>>> import numpy as np
>>> np.set_printoptions(suppress=True, linewidth=140)
>>> tidy = lambda a: np.round(a, 3) + 0
>>> arr = np.load("case16.npy")
>>> print(tidy(arr))
[[0.231 0.    0.154 0.077 0.077 0.154 0.077 0.154 0.077]
 [0.182 0.273 0.182 0.091 0.    0.182 0.    0.091 0.   ]
 [0.067 0.133 0.2   0.067 0.133 0.133 0.067 0.133 0.067]
 [0.    0.1   0.    0.3   0.1   0.1   0.    0.2   0.2  ]
 [0.143 0.071 0.143 0.143 0.143 0.071 0.143 0.071 0.071]
 [0.067 0.133 0.067 0.133 0.    0.2   0.133 0.133 0.133]
 [0.    0.182 0.091 0.182 0.    0.091 0.182 0.182 0.091]
 [0.083 0.083 0.083 0.083 0.167 0.167 0.083 0.25  0.   ]
 [0.182 0.    0.091 0.182 0.    0.    0.091 0.182 0.273]]
>>> print(tidy(arr @ np.ones(9)))
[1. 1. 1. 1. 1. 1. 1. 1. 1.]
>>> print(arr.sum(axis=1))
[1. 1. 1. 1. 1. 1. 1. 1. 1.]
>>> print(tidy(np.sort(np.abs(np.linalg.eigvals(arr)))[::-1]))
[1.    0.307 0.196 0.196 0.164 0.164 0.161 0.077 0.077]
>>> pr = np.eye(9)[2]
>>> for _ in range(3):
...     pr = pr @ arr
...     print(pr.round(3))
... 
[0.067 0.133 0.2   0.067 0.133 0.133 0.067 0.133 0.067]
[0.104 0.12  0.126 0.123 0.08  0.132 0.085 0.147 0.083]
[0.102 0.113 0.111 0.136 0.073 0.131 0.081 0.159 0.095]
>>> f, r1 = arr[7], arr[3]
>>> print(tidy(f @ f))
0.153
>>> pr = (f @ r1) / (f @ f) * f
>>> print(tidy(np.outer(f, r1)))
[[0.    0.008 0.    0.025 0.008 0.008 0.    0.017 0.017]
 [0.    0.008 0.    0.025 0.008 0.008 0.    0.017 0.017]
 [0.    0.008 0.    0.025 0.008 0.008 0.    0.017 0.017]
 [0.    0.008 0.    0.025 0.008 0.008 0.    0.017 0.017]
 [0.    0.017 0.    0.05  0.017 0.017 0.    0.033 0.033]
 [0.    0.017 0.    0.05  0.017 0.017 0.    0.033 0.033]
 [0.    0.008 0.    0.025 0.008 0.008 0.    0.017 0.017]
 [0.    0.025 0.    0.075 0.025 0.025 0.    0.05  0.05 ]
 [0.    0.    0.    0.    0.    0.    0.    0.    0.   ]]
>>> print(np.linalg.matrix_rank(np.outer(f, r1)))
1
>>> x = np.array([-3, 1, -3, -1, 1, -1, -1, 3, 0])
>>> print(np.sign((arr @ x).round(6)))
[-1. -1. -1.  1. -1. -1.  0.  1. -1.]
>>> print(tidy(np.einsum("ij,j->i", arr, x)))
[-0.923 -0.818 -0.4    0.4   -0.786 -0.333  0.     0.167 -0.545]
>>> print(tidy(arr @ np.eye(9)[5]))
[0.154 0.182 0.133 0.1   0.071 0.2   0.091 0.167 0.   ]
>>> f = np.array([1, -1, 2])
>>> print(tidy(np.cross(arr[0, :3], arr[8, :3])))
[0.    0.007 0.   ]
>>> print(tidy(np.polyval(f, arr[0])))
[1.822 2.    1.87  1.929 1.929 1.87  1.929 1.87  1.929]
>>> print(tidy(np.correlate(arr[0], arr[8], "full")))
[0.063 0.042 0.063 0.049 0.049 0.105 0.077 0.098 0.126 0.049 0.07  0.042 0.049 0.056 0.021 0.028 0.014]
>>> print(tidy(np.convolve(arr[0], f)))
[ 0.231 -0.231  0.615 -0.077  0.308  0.231  0.077  0.385  0.077  0.231  0.154]
>>> W0 = np.load("layer2.npy")
>>> print(W0)
[[ 1.973  7.     8.     3.027  6.973 -0.027  5.487]
 [ 4.735  7.     8.     0.265  9.735  2.735  6.868]
 [ 3.028  7.     8.     1.972  8.028  1.028  6.014]
 [ 3.057  7.     8.     1.943  8.057  1.057  6.029]
 [-1.636  7.     8.     6.636  3.364 -3.636  3.682]
 [ 5.371  7.     8.    -0.371 10.371  3.371  7.186]
 [ 2.137  7.     8.     2.863  7.137  0.137  5.568]
 [ 7.04   7.     8.    -2.04  12.04   5.04   8.02 ]
 [ 0.059  7.     8.     4.941  5.059 -1.941  4.529]
 [ 5.43   7.     8.    -0.43  10.43   3.43   7.215]
 [ 3.623  7.     8.     1.377  8.623  1.623  6.312]]
>>> f, r1 = W0[6], W0[8]
>>> print(tidy(f @ f))
207.722
>>> pr = (f @ r1) / (f @ f) * f
>>> print(tidy(r1 - pr))
[-1.878  0.653  0.747  2.345 -1.412 -2.065 -0.519]
>>> print(tidy(np.linalg.norm(f + r1) ** 2 + np.linalg.norm(f - r1) ** 2))
790.023
>>> print(tidy((r1 - pr) @ f))
0.0
>>> print(np.linalg.matrix_rank(np.outer(f, r1)))
1
>>> f = np.array([1, 2, 2])
>>> print(tidy(np.polyval(f, W0[1])))
[ 33.89   65.     82.      2.6   116.24   14.95   62.905]
>>> print(tidy(np.trace(np.linalg.pinv(W0) @ W0)))
3.0
>>> print(np.linalg.matrix_rank(W0, rtol=0.1))
2
>>> print(tidy(np.linalg.norm(W0, 2) / np.linalg.norm(W0)))
0.962
>>> print([round(float(x), 3) for x in np.linalg.svd(W0, compute_uv=False)[:3]])
[51.002, 14.548, 0.001]
>>> U, sigma, Vh = np.linalg.svd(W0)
>>> evecs = Vh[:(sigma > 1e-8).sum()]
>>> rng = np.random.default_rng(66)
>>> x = W0[0] + -1 * W0[2] + rng.integers(2) * np.eye(7)[3]
>>> print(tidy(x))
[-1.055  0.     0.     2.055 -1.055 -1.055 -0.527]
>>> print(np.linalg.matrix_rank(np.vstack([W0, x])))
4
>>> E = np.loadtxt("block7.csv", delimiter=",")
>>> print(E)
[[ 1.213 -1.956  0.778]
 [-0.026 -0.045 -0.011]
 [ 1.749 -2.989  1.221]
 [ 1.794 -2.947  1.21 ]
 [ 1.766 -2.982  1.203]
 [ 1.826 -3.018  1.212]
 [ 1.248 -2.017  0.815]
 [ 1.773 -2.965  1.191]
 [-0.591  0.98  -0.42 ]
 [-1.218  1.984 -0.802]
 [-0.563  1.004 -0.394]
 [ 0.011 -0.022  0.031]
 [-1.807  2.963 -1.195]
 [ 1.82  -2.97   1.194]]
>>> M2 = np.c_[E[:, :1] @ np.array([[3]]), np.array([-4, 0, 2, -2, -4, 0, -3, 3, 5, 3, 0, -4, -1, -5])]
>>> print(tidy(M2))
[[ 3.639 -4.   ]
 [-0.078  0.   ]
 [ 5.247  2.   ]
 [ 5.382 -2.   ]
 [ 5.298 -4.   ]
 [ 5.478  0.   ]
 [ 3.744 -3.   ]
 [ 5.319  3.   ]
 [-1.773  5.   ]
 [-3.654  3.   ]
 [-1.689  0.   ]
 [ 0.033 -4.   ]
 [-5.421 -1.   ]
 [ 5.46  -5.   ]]
>>> print(tidy(np.linalg.lstsq(E, M2[:, 0])[0]))
[3. 0. 0.]
>>> print(np.linalg.matrix_rank(np.c_[E, M2]))
4
>>> print(tidy(np.linalg.norm(M2 - E @ np.linalg.lstsq(E, M2)[0], axis=0)))
[0.    9.657]
>>> print(tidy(np.linalg.norm(np.linalg.qr(E)[0].T @ M2, axis=0) ** 2 / ((M2 ** 2).sum(axis=0) + 1e-12)))
[1.    0.304]
>>> K = np.load("a.npy")
>>> print(K)
[[-2  3  2 -3  0  0  1 -3  0 -1 -3  1 -2]
 [-2 -2  3  2 -3  0  0  1 -3  0 -1 -3  1]
 [ 1 -2 -2  3  2 -3  0  0  1 -3  0 -1 -3]
 [-3  1 -2 -2  3  2 -3  0  0  1 -3  0 -1]
 [-1 -3  1 -2 -2  3  2 -3  0  0  1 -3  0]
 [ 0 -1 -3  1 -2 -2  3  2 -3  0  0  1 -3]
 [-3  0 -1 -3  1 -2 -2  3  2 -3  0  0  1]
 [ 1 -3  0 -1 -3  1 -2 -2  3  2 -3  0  0]
 [ 0  1 -3  0 -1 -3  1 -2 -2  3  2 -3  0]
 [ 0  0  1 -3  0 -1 -3  1 -2 -2  3  2 -3]
 [-3  0  0  1 -3  0 -1 -3  1 -2 -2  3  2]
 [ 2 -3  0  0  1 -3  0 -1 -3  1 -2 -2  3]
 [ 3  2 -3  0  0  1 -3  0 -1 -3  1 -2 -2]]
>>> x = np.array([0, -1, 2, -2, -2, 0, -2, 1, 1, 0, 2, 0, 2])
>>> print(np.linalg.norm(K @ x) <= np.linalg.norm(K, 2) * np.linalg.norm(x) + 1e-9)
True
>>> print(np.einsum("ij,j->i", K, x))
[ -8   8 -17  -9   8 -16  13  10  -7  13   4  -1  -5]
>>> print(np.sign((K @ x).round(6)))
[-1  1 -1 -1  1 -1  1  1 -1  1  1 -1 -1]
>>> print(K @ np.eye(13)[0])
[-2. -2.  1. -3. -1.  0. -3.  1.  0.  0. -3.  2.  3.]
>>> print((K @ x).argmax())
6
>>> print((K * x).sum(axis=1))
[ -8   8 -17  -9   8 -16  13  10  -7  13   4  -1  -5]
>>> M2 = K / np.sqrt((K ** 2).mean(axis=1, keepdims=True))
>>> print(tidy(np.linalg.norm(M2, axis=1)))
[3.606 3.606 3.606 3.606 3.606 3.606 3.606 3.606 3.606 3.606 3.606 3.606 3.606]
>>> print(tidy(M2[6]))
[-1.515  0.    -0.505 -1.515  0.505 -1.01  -1.01   1.515  1.01  -1.515  0.     0.     0.505]
>>> print(np.linalg.matrix_rank(K - K.mean(axis=1, keepdims=True)))
12
>>> print(K @ np.ones(13))
[-7. -7. -7. -7. -7. -7. -7. -7. -7. -7. -7. -7. -7.]
>>> print((K @ K)[0])
[  8 -17  11  24   6 -21  23  25 -16  -1  20 -22   9]
>>> print(K @ (-1.0) ** np.arange(13))
[ -1.  -3.   5. -11.   9.  -9.   3.  -1.   1.  -1.  -5.   9.  -3.]
>>> M2 = np.array([[3, -5],
...     [5, 3],
...     [5, -3],
...     [-5, 2],
...     [0, -2],
...     [4, 4],
...     [3, -5],
...     [-2, -4],
...     [5, 2],
...     [0, -3],
...     [3, 0],
...     [-5, -5],
...     [3, 5]])
>>> print(K @ M2)
[[ 23   2]
 [-13  15]
 [-43 -14]
 [-17  29]
 [ 39  22]
 [-57 -45]
 [ -6  18]
 [  1  12]
 [ -4   7]
 [-15 -25]
 [-21  43]
 [-21 -13]
 [  1  26]]
>>> print(np.einsum("ik,kj->ji", K, M2))
[[ 23 -13 -43 -17  39 -57  -6   1  -4 -15 -21 -21   1]
 [  2  15 -14  29  22 -45  18  12   7 -25  43 -13  26]]
>>> print(np.linalg.matrix_rank(np.vstack([K, M2.T])))
13
>>> print(np.vstack([K, M2.T]).shape)
(15, 13)
>>> print(np.einsum("ij,ij->i", K, K))
[51 51 51 51 51 51 51 51 51 51 51 51 51]
>>> F = np.loadtxt("x.csv", delimiter=",")
>>> print(F)
[[0. 0. 0. 2. 0. 0. 0. 0. 0. 0. 0. 0. 0.]
 [0. 0. 0. 0. 0. 0. 0. 0. 0. 4. 0. 0. 0.]
 [0. 0. 0. 0. 0. 0. 0. 0. 8. 0. 0. 0. 0.]
 [0. 0. 0. 0. 0. 0. 0. 8. 0. 0. 0. 0. 0.]
 [0. 0. 0. 0. 0. 0. 0. 0. 0. 0. 0. 0. 0.]
 [0. 0. 1. 0. 0. 0. 0. 0. 0. 0. 0. 0. 0.]
 [0. 0. 0. 0. 0. 0. 0. 0. 0. 0. 0. 4. 0.]
 [0. 0. 0. 0. 0. 0. 0. 0. 0. 0. 0. 0. 2.]
 [0. 0. 0. 0. 0. 7. 0. 0. 0. 0. 0. 0. 0.]
 [0. 0. 0. 0. 0. 0. 1. 0. 0. 0. 0. 0. 0.]
 [0. 0. 0. 0. 6. 0. 0. 0. 0. 0. 0. 0. 0.]
 [4. 0. 0. 0. 0. 0. 0. 0. 0. 0. 0. 0. 0.]
 [0. 0. 0. 0. 0. 0. 0. 0. 0. 0. 3. 0. 0.]]
>>> M2 = F + rng.integers(-2, 3, (13, 12)) @ rng.integers(-2, 3, (12, 13))
>>> print(M2)
[[ 20.   4.   0.  -6.   2.   4.  -9.  -4.   4.  12.   8.  -5.   5.]
 [  5. -10.  10.   6.  -9.   1.  15.   3.   3.   0.  -5.  -1. -16.]
 [ -5.   4.  -5.  14. -13. -14.   0.  -4.   7.  13.   4.   3.   4.]
 [ -1.  -3.   2.   4. -12.  -6.  -2.   5.   0.  10.  -3.   7.   7.]
 [ 11.  -4.   4.   1.  -8.   5.   7.  -2.  -3.   4.   5.  -6.  -5.]
 [  6.  -4.   5.   6.   2.   0.   0.   3.  -5.   4.  -6.  -6.  -9.]
 [ -3.   0.  -3.  14. -19. -11.  -3.  -6.  -8.  18.  -2.   2.   5.]
 [-10.  17.   2.  -6.   8. -16.  -2.  23.   5. -16.   5. -10.   6.]
 [  1.  -7.  -3.  -1.  -9.   8.   2. -12.   0.  11.   0.  17.   6.]
 [ 20.  -8.  10.   6.  11.   8.  -4.  -5. -10.   7.   3.  12.   5.]
 [ -4. -13.   4.  -6.   0.   1.  14.   0.   1. -11.  -3.  14.  -7.]
 [  7.   5.   6.  -7.  -5. -10.  -9.   8.  12.   2. -10.  -7.   8.]
 [  5.   2.  -2. -12.  11.   5.  -4.   2.   9.   0.  -1.  -2.  -3.]]
>>> print(tidy(np.linalg.svd(M2 - F, compute_uv=False)))
[58.759 48.98  44.711 31.672 27.037 22.155 17.996 10.565  6.809  3.06   1.573  0.793  0.   ]
>>> print(np.linalg.matrix_rank(M2 - F, tol=1e-8))
12
